$ python3 -q
>>> import numpy as np
>>> np.set_printoptions(suppress=True, linewidth=140)
>>> rnd = lambda a: np.round(a, 3) + 0
>>> W0 = np.load("w.npy")
>>> W0
array([[-0.5, -6. ,  0.5],
       [ 1. ,  8. ,  0.8],
       [ 0.2, 10. , -1.2],
       [-0.6,  6. , -1.3],
       [ 1.1,  5. ,  1.6]])
>>> vec = np.array([-2, -2, 0])
>>> target = W0 @ vec
>>> rnd(np.linalg.lstsq(W0, target)[0])
array([-2., -2.,  0.])
>>> rnd(np.linalg.solve(W0.T @ W0, W0.T @ target))
array([-2., -2.,  0.])
>>> rnd(np.linalg.pinv(W0) @ W0)
array([[1., 0., 0.],
       [0., 1., 0.],
       [0., 0., 1.]])
>>> rng = np.random.default_rng(7352)
>>> target = target + 0.05 * rng.normal(size=5)
>>> rnd(target)
array([ 13.063, -17.906, -20.403, -10.747, -12.214])
>>> c, *_ = np.linalg.lstsq(W0, target)
>>> [round(float(np.linalg.norm(np.linalg.solve(W0.T @ W0 + lam * np.eye(3), W0.T @ target))), 2) for lam in (0, 1, 10, 100)]
[2.93, 2.28, 2.08, 1.53]
>>> rnd(np.linalg.norm(target - W0 @ c))
np.float64(0.09)
>>> rnd(W0.T @ (target - W0 @ c))
array([0., 0., 0.])
>>> m1 = np.loadtxt("out4.csv", delimiter=",")
>>> m1
array([[ 0.4  ,  5.99 ,  1.5  ],
       [-0.9  ,  1.549,  0.3  ],
       [-2.8  ,  0.897,  0.3  ],
       [-0.4  , -1.81 , -0.6  ],
       [-3.1  ,  0.672,  0.2  ],
       [-0.2  , -7.084, -1.8  ],
       [-1.2  ,  6.199,  1.5  ],
       [-0.3  ,  0.673,  0.1  ],
       [ 1.7  , -0.227,  0.   ],
       [-0.1  ,  1.339,  0.3  ],
       [-1.5  ,  0.857,  0.2  ],
       [ 0.3  ,  1.978,  0.3  ],
       [-0.2  ,  4.965,  1.2  ],
       [-0.2  , -5.775, -1.5  ],
       [-0.2  , -3.615, -0.8  ],
       [-0.6  , -3.693, -0.9  ],
       [-0.4  , -0.065,  0.   ],
       [-1.2  ,  7.476,  1.8  ]])
>>> # column 1 dominates
>>> Ac = (m1 - m1.mean(axis=0)) / m1.std(axis=0)
>>> Ac.std(axis=0)
array([1., 1., 1.])
>>> np.argwhere(np.abs(Ac) > 2)
array([[2, 0],
       [4, 0],
       [8, 0]])
>>> c = np.linalg.lstsq(np.delete(Ac, 2, axis=1), Ac[:, 2])[0]
>>> rnd(c)
array([-0.016,  0.995])
>>> rnd(1 - np.var(Ac[:, 2] - np.delete(Ac, 2, axis=1) @ c))
np.float64(0.995)
>>> gram = np.cov(m1, rowvar=False)
>>> gram.shape
(3, 3)
>>> np.median(m1, axis=0)
array([-0.35 ,  0.765,  0.2  ])
>>> rnd(np.corrcoef(m1.T))
array([[ 1.   , -0.131, -0.146],
       [-0.131,  1.   ,  0.997],
       [-0.146,  0.997,  1.   ]])
>>> rnd(np.corrcoef(m1[:, 1], m1[:, 2])[0, 1])
np.float64(0.997)
>>> M = np.loadtxt("m.csv", delimiter=",")
>>> M
array([[ -9.218,  -3.142,  -6.972],
       [  0.114,   3.117,  -4.931],
       [-18.908, -16.823, -16.785],
       [ -5.84 ,  -3.353,  -8.887],
       [  5.459,  19.914,  10.392],
       [  1.499,  10.601,   2.395],
       [ -4.128,  12.013,   6.721],
       [ -8.476,  10.229,   6.983],
       [ -7.967,   2.344,  -1.719],
       [ -7.911,   3.316,  -0.706],
       [ -5.594,  -7.898, -13.879],
       [-15.839,  -4.892,  -5.536],
       [ -3.622,  -2.044,  -8.594],
       [-12.319,  -2.41 ,  -4.637],
       [ -6.168,   7.789,   3.215],
       [-11.874,  -8.207, -11.071],
       [  8.494,   8.735,  -3.102],
       [-18.428,  -5.259,  -4.635]])
>>> Ac = M - M.mean(axis=0)
>>> evecs = np.linalg.svd(Ac)[2][:2]
>>> out = Ac - Ac @ evecs.T @ evecs
>>> rnd((Ac @ evecs.T).std(axis=0))
array([12.316,  5.382])
>>> rnd(out.std(axis=0))
array([0., 0., 0.])
>>> rnd(np.linalg.norm(out) / np.linalg.norm(Ac))
np.float64(0.0)
>>> rnd(np.diag(evecs.T @ evecs))
array([0.896, 0.521, 0.583])
>>> rnd(np.cov(Ac @ evecs.T, rowvar=False))
array([[160.608,   0.   ],
       [  0.   ,  30.668]])
>>> Q, Rm = np.linalg.qr(M)
>>> rnd(abs(Rm[0, 0])), rnd(np.linalg.norm(M[:, 0]))
(np.float64(41.969), np.float64(41.969))
>>> np.trace(Q @ Q.T)
np.float64(3.0)
>>> gram = np.cov(M, rowvar=False)
>>> np.argwhere(np.triu(np.abs(np.corrcoef(M.T)) > 0.8, 1))
array([[1, 2]])
>>> rnd(np.median(M, axis=0))
array([-7.04 ,  0.15 , -4.636])
>>> rnd(np.linalg.eigvalsh(gram)[::-1])
array([160.608,  30.668,   0.   ])
>>> gram.shape
(3, 3)
>>> rnd(np.corrcoef(M[:, 2], M[:, 1])[0, 1])
np.float64(0.94)
>>> out = np.array([[0, 0, 2], [2, 1, 1], [1, 1, 2]])
>>> rnd(np.einsum("ij->j", M))
array([-120.726,   24.03 ,  -61.748])
>>> P = M @ np.linalg.solve(M.T @ M, M.T)
>>> rnd(P @ M[:, 1])
array([ -3.142,   3.117, -16.823,  -3.353,  19.914,  10.601,  12.013,  10.229,   2.344,   3.316,  -7.898,  -4.892,  -2.044,  -2.41 ,
         7.789,  -8.207,   8.735,  -5.259])
>>> np.linalg.matrix_rank(np.eye(18) - P)
np.int64(15)
>>> feats = np.load("x.npy")
>>> feats
array([[-2.64,  0.48],
       [ 0.48, -2.36]])
>>> # equal to its transpose
>>> [round(float(np.linalg.det(feats[:i, :i])), 2) + 0 for i in range(1, 3)]
[-2.64, 6.0]
>>> np.all(np.linalg.eigvalsh(feats) > 0)
np.False_
>>> rnd(np.linalg.eigvalsh(feats).min())
np.float64(-3.0)
>>> def softmax(z):
...     e = np.exp(z - z.max(axis=-1, keepdims=True))
...     return e / e.sum(axis=-1, keepdims=True)
... 
>>> rnd(softmax(10 * feats[0]))
array([0., 1.])
>>> rnd(softmax(feats[0]))
array([0.042, 0.958])
>>> rnd(softmax(feats[0] + 2))
array([0.042, 0.958])
>>> att = feats @ feats.T / np.sqrt(2)
>>> softmax(att).round(6).argmax(axis=1)
array([0, 1])
>>> rnd(softmax(att))
array([[0.999, 0.001],
       [0.003, 0.997]])
>>> Uu, s, VT = np.linalg.svd(m1)
>>> rnd(s)
array([17.229,  5.142,  0.311])
>>> out = Uu[:, :2] @ np.diag(s[:2]) @ VT[:2]
>>> np.linalg.matrix_rank(m1, rtol=0.05)
np.int64(2)
>>> P = np.triu(np.array([[1, 1], [0, 3]]), 1) + np.eye(2)
>>> out = P @ feats @ np.linalg.inv(P)
>>> rnd(out)
array([[-2.16,  0.28],
       [ 0.48, -2.84]])
>>> E = np.array([[1, 0, 0], [0, 1, 0], [-8, 0, 1]])
>>> vec = np.array([4, -6, -5])
>>> target = m1 @ vec
>>> rnd(np.linalg.pinv(m1) @ m1)
array([[1., 0., 0.],
       [0., 1., 0.],
       [0., 0., 1.]])
>>> rnd(np.linalg.lstsq(m1, target)[0])
array([ 4., -6., -5.])
>>> rnd(np.linalg.solve(m1.T @ m1, m1.T @ target))
array([ 4., -6., -5.])
>>> target = target + 0.02 * rng.normal(size=18)
>>> rnd(target)
array([-41.832, -14.388, -18.089,  12.233, -17.412,  50.712, -49.514,  -5.759,   8.164,  -9.91 , -12.128, -12.193, -36.616,  41.368,
        24.893,  24.243,  -1.2  , -58.633])
>>> c, *_ = np.linalg.lstsq(m1, target)
>>> rnd(c)
array([ 3.998, -6.019, -4.923])
>>> c.round()
array([ 4., -6., -5.])
>>> rnd(np.linalg.det(2 * E)), rnd(np.linalg.det(E))
(np.float64(8.0), np.float64(1.0))
>>> rnd(np.linalg.det(E[::-1]))
np.float64(-1.0)
>>> rnd(np.linalg.eigvals(E))
array([1., 1., 1.])
>>> rnd(np.linalg.eigvals(E).sum().real)
np.float64(3.0)
>>> np.kron(np.eye(2, dtype=int), E)
array([[ 1,  0,  0,  0,  0,  0],
       [ 0,  1,  0,  0,  0,  0],
       [-8,  0,  1,  0,  0,  0],
       [ 0,  0,  0,  1,  0,  0],
       [ 0,  0,  0,  0,  1,  0],
       [ 0,  0,  0, -8,  0,  1]])
>>> Uu, s, VT = np.linalg.svd(E, full_matrices=False)
>>> rnd(s)
array([8.123, 1.   , 0.123])
>>> rnd(VT @ VT.T)
array([[1., 0., 0.],
       [0., 1., 0.],
       [0., 0., 1.]])
>>> rnd(s / s[0])
array([1.   , 0.123, 0.015])
>>> (s > 1e-8).sum()
np.int64(3)
>>> rnd(np.sqrt((s ** 2).sum())), rnd(np.linalg.norm(E))
(np.float64(8.185), np.float64(8.185))
>>> f = np.array([1, 3, 0])
>>> out = E + np.outer(f, np.eye(3)[0])
>>> np.linalg.matrix_rank(np.linalg.inv(out) - np.linalg.inv(E), tol=1e-8)
np.int64(1)
>>> out
array([[ 2.,  0.,  0.],
       [ 3.,  1.,  0.],
       [-8.,  0.,  1.]])
>>> F = np.loadtxt("case3.csv", delimiter=",")
>>> F
array([[4., 0., 1., 2., 0.],
       [0., 3., 0., 0., 5.],
       [3., 0., 9., 9., 0.],
       [8., 0., 0., 1., 0.],
       [0., 8., 0., 0., 5.]])
>>> # 2 blocks once reordered
>>> evals, evecs = np.linalg.eig(F)
>>> rnd(evals)
array([-0.899,  3.971, 10.928, -2.403, 10.403])
>>> rnd(np.sort(np.linalg.eigvals(np.linalg.inv(F))))
array([-1.113, -0.416,  0.092,  0.096,  0.252])
>>> rnd(F @ evecs[:, 0] - evals[0] * evecs[:, 0])
array([0., 0., 0., 0., 0.])
>>> rnd(np.sort(np.linalg.eigvals(F.T)))
array([-2.403, -0.899,  3.971, 10.403, 10.928])
>>> rnd(np.sort(np.linalg.eigvals(F @ F)))
array([  0.808,   5.775,  15.765, 108.225, 119.427])
>>> out = np.array([[1, -3, -3], [2, -1, -2]])
>>> W2 = np.kron(out, F)
>>> W2
array([[  4.,   0.,   1.,   2.,   0., -12.,  -0.,  -3.,  -6.,  -0., -12.,  -0.,  -3.,  -6.,  -0.],
       [  0.,   3.,   0.,   0.,   5.,  -0.,  -9.,  -0.,  -0., -15.,  -0.,  -9.,  -0.,  -0., -15.],
       [  3.,   0.,   9.,   9.,   0.,  -9.,  -0., -27., -27.,  -0.,  -9.,  -0., -27., -27.,  -0.],
       [  8.,   0.,   0.,   1.,   0., -24.,  -0.,  -0.,  -3.,  -0., -24.,  -0.,  -0.,  -3.,  -0.],
       [  0.,   8.,   0.,   0.,   5.,  -0., -24.,  -0.,  -0., -15.,  -0., -24.,  -0.,  -0., -15.],
       [  8.,   0.,   2.,   4.,   0.,  -4.,  -0.,  -1.,  -2.,  -0.,  -8.,  -0.,  -2.,  -4.,  -0.],
       [  0.,   6.,   0.,   0.,  10.,  -0.,  -3.,  -0.,  -0.,  -5.,  -0.,  -6.,  -0.,  -0., -10.],
       [  6.,   0.,  18.,  18.,   0.,  -3.,  -0.,  -9.,  -9.,  -0.,  -6.,  -0., -18., -18.,  -0.],
       [ 16.,   0.,   0.,   2.,   0.,  -8.,  -0.,  -0.,  -1.,  -0., -16.,  -0.,  -0.,  -2.,  -0.],
       [  0.,  16.,   0.,   0.,  10.,  -0.,  -8.,  -0.,  -0.,  -5.,  -0., -16.,  -0.,  -0., -10.]])
>>> rnd(np.linalg.norm(W2, 2)), rnd(np.linalg.norm(out, 2) * np.linalg.norm(F, 2))
(np.float64(71.029), np.float64(71.029))
>>> W2.shape
(10, 15)
>>> out = F / np.sqrt((F ** 2).mean(axis=1, keepdims=True))
>>> rnd(F - F.mean(axis=1, keepdims=True))
array([[ 2.6, -1.4, -0.4,  0.6, -1.4],
       [-1.6,  1.4, -1.6, -1.6,  3.4],
       [-1.2, -4.2,  4.8,  4.8, -4.2],
       [ 6.2, -1.8, -1.8, -0.8, -1.8],
       [-2.6,  5.4, -2.6, -2.6,  2.4]])
>>> idx = rng.permutation(5)
>>> out = F[:, idx] * rng.choice([-1, 1], 5)
>>> out
array([[-0.,  2.,  1., -4.,  0.],
       [-3.,  0.,  0., -0.,  5.],
       [-0.,  9.,  9., -3.,  0.],
       [-0.,  1.,  0., -8.,  0.],
       [-8.,  0.,  0., -0.,  5.]])
>>> Uu, _, VT = np.linalg.svd(F.T @ out)
>>> rnd(Uu @ VT)
array([[ 0.,  0.,  0., -1.,  0.],
       [-1.,  0.,  0.,  0.,  0.],
       [ 0.,  0.,  1.,  0.,  0.],
       [ 0.,  1.,  0.,  0.,  0.],
       [ 0.,  0.,  0.,  0.,  1.]])
>>> out = np.array([[0, 9, 4, 4, 6],
...     [8, 9, 6, 3, 6],
...     [4, 5, 9, 1, 0],
...     [0, 9, 4, 9, 7],
...     [3, 2, 1, 2, 1]])
>>> out[-1] = out[0]
>>> X = out + 0.02 * np.eye(5)
>>> X
array([[0.02, 9.  , 4.  , 4.  , 6.  ],
       [8.  , 9.02, 6.  , 3.  , 6.  ],
       [4.  , 5.  , 9.02, 1.  , 0.  ],
       [0.  , 9.  , 4.  , 9.02, 7.  ],
       [0.  , 9.  , 4.  , 4.  , 6.02]])
>>> out = X + rng.integers(-2, 3, (5, 4)) @ rng.integers(-2, 3, (4, 5))
>>> out
array([[ 1.02, 12.  ,  9.  ,  5.  ,  9.  ],
       [13.  , 12.02,  3.  , -4.  ,  1.  ],
       [ 2.  ,  5.  , 11.02,  2.  ,  6.  ],
       [ 3.  ,  8.  ,  3.  ,  6.02, -1.  ],
       [-8.  , -1.  ,  4.  ,  9.  , 10.02]])
>>> np.linalg.matrix_rank(out - X, tol=1e-8)
np.int64(4)
>>> rnd(np.linalg.svd(out - X, compute_uv=False))
array([18.818, 10.743,  4.414,  2.646,  0.   ])
>>> rnd(np.linalg.eigvals(X))
array([25.829, -3.524,  0.02 ,  6.925,  3.85 ])
>>> rnd(np.linalg.det(2 * X)), rnd(np.linalg.det(X))
(np.float64(-1553.146), np.float64(-48.536))
>>> rnd(np.poly(X))
array([    1.   ,   -33.1  ,   176.644,   382.481, -2434.51 ,    48.536])
>>> np.kron(np.eye(2, dtype=int), X)
array([[0.02, 9.  , 4.  , 4.  , 6.  , 0.  , 0.  , 0.  , 0.  , 0.  ],
       [8.  , 9.02, 6.  , 3.  , 6.  , 0.  , 0.  , 0.  , 0.  , 0.  ],
       [4.  , 5.  , 9.02, 1.  , 0.  , 0.  , 0.  , 0.  , 0.  , 0.  ],
       [0.  , 9.  , 4.  , 9.02, 7.  , 0.  , 0.  , 0.  , 0.  , 0.  ],
       [0.  , 9.  , 4.  , 4.  , 6.02, 0.  , 0.  , 0.  , 0.  , 0.  ],
       [0.  , 0.  , 0.  , 0.  , 0.  , 0.02, 9.  , 4.  , 4.  , 6.  ],
       [0.  , 0.  , 0.  , 0.  , 0.  , 8.  , 9.02, 6.  , 3.  , 6.  ],
       [0.  , 0.  , 0.  , 0.  , 0.  , 4.  , 5.  , 9.02, 1.  , 0.  ],
       [0.  , 0.  , 0.  , 0.  , 0.  , 0.  , 9.  , 4.  , 9.02, 7.  ],
       [0.  , 0.  , 0.  , 0.  , 0.  , 0.  , 9.  , 4.  , 4.  , 6.02]])
>>> rnd(np.einsum("ii->", X))
np.float64(33.1)
>>> Uu, s, VT = np.linalg.svd(X)
>>> np.argmax(s[:-1] / (s[1:] + 1e-6)) + 1
np.int64(4)
>>> out = Uu[:, :4] @ np.diag(s[:4]) @ VT[:4]
>>> rnd(np.abs(X - out).max())
np.float64(0.006)
>>> rnd(np.linalg.norm(X - out, 2)), rnd(s[4])
(np.float64(0.011), np.float64(0.011))
>>> np.linalg.matrix_rank(X, rtol=0.05)
np.int64(4)
>>> np.linalg.matrix_rank(out)
np.int64(4)
>>> np.linalg.determinant(X)
Traceback (most recent call last):
  File "<python-input-142>", line 1, in <module>
    np.linalg.determinant(X)
    ^^^^^^^^^^^^^^^^^^^^^
AttributeError: module 'numpy.linalg' has no attribute 'determinant'
>>> (X - X.T) / 2
array([[ 0. ,  0.5,  0. ,  2. ,  3. ],
       [-0.5,  0. ,  0.5, -3. , -1.5],
       [ 0. , -0.5,  0. , -1.5, -2. ],
       [-2. ,  3. ,  1.5,  0. ,  1.5],
       [-3. ,  1.5,  2. , -1.5,  0. ]])
>>> rnd(np.sort(np.abs(np.linalg.eigvals(X))))
array([ 0.02 ,  3.524,  3.85 ,  6.925, 25.829])
>>> rnd(np.trace(X))
np.float64(33.1)
>>> assert X == X.T
Traceback (most recent call last):
  File "<python-input-146>", line 1, in <module>
    assert X == X.T
           ^^^^^^^^
ValueError: The truth value of an array with more than one element is ambiguous. Use a.any() or a.all()
>>> mat = np.load("sample18.npy")
>>> rnd(mat)
array([[0.083, 0.417, 0.167, 0.333],
       [0.308, 0.231, 0.231, 0.231],
       [0.357, 0.071, 0.357, 0.214],
       [0.455, 0.   , 0.   , 0.545]])
>>> f = np.array([6, -6, -7, 6])
>>> out = mat + np.outer(f, np.eye(4)[0])
>>> rnd(np.linalg.det(out) / np.linalg.det(mat)), rnd(1 + np.linalg.solve(mat, f)[0])
(np.float64(-41.75), np.float64(-41.75))
